>>> import numpy as np
>>> import numpy.linalg as la
>>> np.set_printoptions(precision=1, suppress=True, linewidth=120)
>>> rd = lambda a: np.round(a, 1) + 0
>>> K = np.loadtxt("run9.csv", delimiter=",")
>>> K
array([[-1.,  0.,  0.,  0.,  0.,  0.],
       [ 0., -1.,  0.,  0.,  0.,  0.],
       [ 0.,  0.,  1.,  0.,  0.,  0.],
       [ 0.,  0.,  0.,  1.,  0.,  0.],
       [ 0.,  0.,  0.,  0.,  1.,  0.],
       [ 0.,  0.,  0.,  0.,  0.,  1.]])
>>> ev, V = la.eigh(K)
>>> (ev > 1e-8).sum(), (ev < -1e-8).sum()
(np.int64(4), np.int64(2))
>>> rd(la.svd(K, compute_uv=False))
array([1., 1., 1., 1., 1., 1.])
>>> V.T @ V
array([[1., 0., 0., 0., 0., 0.],
       [0., 1., 0., 0., 0., 0.],
       [0., 0., 1., 0., 0., 0.],
       [0., 0., 0., 1., 0., 0.],
       [0., 0., 0., 0., 1., 0.],
       [0., 0., 0., 0., 0., 1.]])
>>> rd(la.eigvalsh(K + 5 * np.eye(6)))
array([4., 4., 6., 6., 6., 6.])
>>> ev.sum(), np.trace(K)
(np.float64(2.0), np.float64(2.0))
>>> la.matrix_rank(K - K[0, 0] * np.eye(6))
np.int64(4)
>>> K @ K
array([[1., 0., 0., 0., 0., 0.],
       [0., 1., 0., 0., 0., 0.],
       [0., 0., 1., 0., 0., 0.],
       [0., 0., 0., 1., 0., 0.],
       [0., 0., 0., 0., 1., 0.],
       [0., 0., 0., 0., 0., 1.]])
>>> [int(la.matrix_rank(la.matrix_power(K, p))) for p in range(1, 7)]
[6, 6, 6, 6, 6, 6]
>>> rng = np.random.default_rng(307935)
>>> idx = rng.permutation(6)
>>> idx
array([3, 2, 5, 4, 0, 1])
>>> Y = K[idx][:, idx]
>>> np.diag(Y)
array([ 1.,  1.,  1.,  1., -1., -1.])
>>> np.trace(Y)
np.float64(2.0)
>>> rd(np.sort(np.abs(la.eigvals(Y))))
array([1., 1., 1., 1., 1., 1.])
>>> f = np.array([2, 2, 2, -2, 2, 0])
>>> Y = K + np.outer(f, np.eye(6)[5])
>>> Y
array([[-1.,  0.,  0.,  0.,  0.,  2.],
       [ 0., -1.,  0.,  0.,  0.,  2.],
       [ 0.,  0.,  1.,  0.,  0.,  2.],
       [ 0.,  0.,  0.,  1.,  0., -2.],
       [ 0.,  0.,  0.,  0.,  1.,  2.],
       [ 0.,  0.,  0.,  0.,  0.,  1.]])
>>> la.matrix_rank(la.inv(Y) - la.inv(K), tol=1e-8)
np.int64(1)
>>> f = np.array([2, 0])
>>> np.correlate(K[1], K[5], "full")
array([ 0., -1.,  0.,  0.,  0.,  0.,  0.,  0.,  0.,  0.,  0.])
>>> np.polyval(f, K[1])
array([ 0., -2.,  0.,  0.,  0.,  0.])
>>> np.cross(K[1, :3], K[5, :3])
array([-0.,  0.,  0.])
>>> np.array([np.convolve(row, f, "same") for row in K])
array([[-2.,  0.,  0.,  0.,  0.,  0.],
       [ 0., -2.,  0.,  0.,  0.,  0.],
       [ 0.,  0.,  2.,  0.,  0.,  0.],
       [ 0.,  0.,  0.,  2.,  0.,  0.],
       [ 0.,  0.,  0.,  0.,  2.,  0.],
       [ 0.,  0.,  0.,  0.,  0.,  2.]])
